In [1]: import numpy as np

In [2]: np.set_printoptions(precision=2, suppress=True, linewidth=200, legacy="1.25")

In [3]: J = np.load("block6.npy")

In [4]: J
Out[4]: 
array([[0, 1, 0, 0],
       [0, 0, 1, 0],
       [0, 0, 0, 1],
       [1, 0, 0, 0]])

In [5]: rng = np.random.default_rng(32877)

In [6]: z = rng.permutation(4)

In [7]: z
Out[7]: array([1, 3, 2, 0])

In [8]: A2 = J[z][:, z]

In [9]: np.trace(A2)
Out[9]: 0

In [10]: A2
Out[10]: 
array([[0, 0, 1, 0],
       [0, 0, 0, 1],
       [0, 1, 0, 0],
       [1, 0, 0, 0]])

In [11]: np.allclose(A2, J)
Out[11]: False

In [12]: x0 = np.array([0, -3, 0, -2])

In [13]: J.T @ (J @ x0)
Out[13]: array([ 0, -3,  0, -2])

In [14]: [p for p in range(1, 25) if np.allclose(np.linalg.matrix_power(J, p), np.eye(4))]
Out[14]: [4, 8, 12, 16, 20, 24]

In [15]: 4 - np.linalg.matrix_rank(J - np.eye(4), tol=1e-8)
Out[15]: 1

In [16]: u, g = J[0], J[3]

In [17]: u @ g
Out[17]: 0

In [18]: pr = (u @ g) / (u @ u) * u

In [19]: g - pr
Out[19]: array([1., 0., 0., 0.])

In [20]: np.linalg.matrix_rank(np.outer(u, g))
Out[20]: 1

In [21]: (g - pr) @ u
Out[21]: 0.0

In [22]: K = np.load("out16.npy")

In [23]: K
Out[23]: 
array([[0, 3, 2, 1],
       [0, 0, 3, 0],
       [0, 0, 0, 3],
       [0, 0, 0, 0]])

In [24]: np.linalg.lstsq(K[:-1].T, K[-1])[2]
Out[24]: 3

In [25]: np.round(np.trace(np.linalg.pinv(K) @ K), 2)
Out[25]: 3.0

In [26]: np.trace(K)
Out[26]: 0

In [27]: np.allclose(K, K.T)
Out[27]: False

In [28]: np.sort(np.abs(np.linalg.eigvals(K)))
Out[28]: array([0., 0., 0., 0.])

In [29]: round(np.linalg.det(K), 2)
Out[29]: 0.0

In [30]: np.linalg.matrix_power(K, 2)
Out[30]: 
array([[0, 0, 9, 6],
       [0, 0, 0, 9],
       [0, 0, 0, 0],
       [0, 0, 0, 0]])

In [31]: K @ K
Out[31]: 
array([[0, 0, 9, 6],
       [0, 0, 0, 9],
       [0, 0, 0, 0],
       [0, 0, 0, 0]])

In [32]: C2 = K.T @ K

In [33]: np.diag(C2)
Out[33]: array([ 0,  9, 13, 10])

In [34]: print(np.linalg.svd(K, compute_uv=False) ** 2)
[18.66  9.    4.34  0.  ]

In [35]: print((K @ K.T).shape)
(4, 4)

In [36]: np.linalg.eigvalsh(C2)[::-1]
Out[36]: array([18.66,  9.  ,  4.34,  0.  ])

In [37]: E = np.array([[5.0, 1.0, 0.0], [0.0, 5.0, 1.0], [0.0, 0.0, 5.0]])

In [38]: # triangular

In [39]: O, V = np.linalg.qr(E[:, :2])[0], np.linalg.qr(E[:, 2:])[0]

In [40]: sig = np.linalg.svd(O.T @ V, compute_uv=False)

In [41]: np.degrees(np.arccos(sig.clip(0, 1)))
Out[41]: array([78.69])

In [42]: A2 = np.linalg.inv(E)

In [43]: round(np.linalg.cond(E), 2)
Out[43]: 1.33

In [44]: np.allclose(A2, E.T)
Out[44]: False

In [45]: (np.abs(A2) > 1e-9).astype(int)
Out[45]: 
array([[1, 1, 1],
       [0, 1, 1],
       [0, 0, 1]])

In [46]: np.linalg.det(E) * A2
Out[46]: 
array([[25., -5.,  1.],
       [ 0., 25., -5.],
       [ 0.,  0., 25.]])

In [47]: print(A2)
[[ 0.2  -0.04  0.01]
 [ 0.    0.2  -0.04]
 [ 0.    0.    0.2 ]]

In [48]: round(np.linalg.det(E) * np.linalg.det(A2), 2)
Out[48]: 1.0

In [49]: np.round(E @ A2, 2) + 0
Out[49]: 
array([[1., 0., 0.],
       [0., 1., 0.],
       [0., 0., 1.]])

In [50]: np.kron(np.eye(2, dtype=int), E)
Out[50]: 
array([[5., 1., 0., 0., 0., 0.],
       [0., 5., 1., 0., 0., 0.],
       [0., 0., 5., 0., 0., 0.],
       [0., 0., 0., 5., 1., 0.],
       [0., 0., 0., 0., 5., 1.],
       [0., 0., 0., 0., 0., 5.]])

In [51]: round(float(np.linalg.eigvals(E).sum().real), 2)
Out[51]: 15.0

In [52]: np.einsum("ii->", E)
Out[52]: 15.0

In [53]: np.linalg.eigvals(E)
Out[53]: array([5., 5., 5.])

In [54]: np.round(np.linalg.det(E[::-1]), 2)
Out[54]: -125.0

In [55]: np.round(np.linalg.det(E.T), 2)
Out[55]: 125.0

In [56]: np.round(np.linalg.det(2 * E), 2), round(float(np.linalg.det(E)), 2)
Out[56]: (1000.0, 125.0)

In [57]: np.prod(np.diag(E)), round(np.linalg.det(E), 2)
Out[57]: (125.0, 125.0)

In [58]: np.sort(np.linalg.eigvals(E))
Out[58]: array([5., 5., 5.])

In [59]: print(E @ E)
[[25. 10.  1.]
 [ 0. 25. 10.]
 [ 0.  0. 25.]]

In [60]: np.sort(np.abs(np.linalg.eigvals(E)))
Out[60]: array([5., 5., 5.])

In [61]: np.allclose(E, E.T)
Out[61]: False

In [62]: np.allclose(E @ E.T, E.T @ E)
Out[62]: False

In [63]: (E + E.T) / 2
Out[63]: 
array([[5. , 0.5, 0. ],
       [0.5, 5. , 0.5],
       [0. , 0.5, 5. ]])

In [64]: round(np.abs(np.linalg.eigvals(E)).max(), 2)
Out[64]: 5.0

In [65]: np.trace(E)
Out[65]: 15.0

In [66]: E @ E
Out[66]: 
array([[25., 10.,  1.],
       [ 0., 25., 10.],
       [ 0.,  0., 25.]])
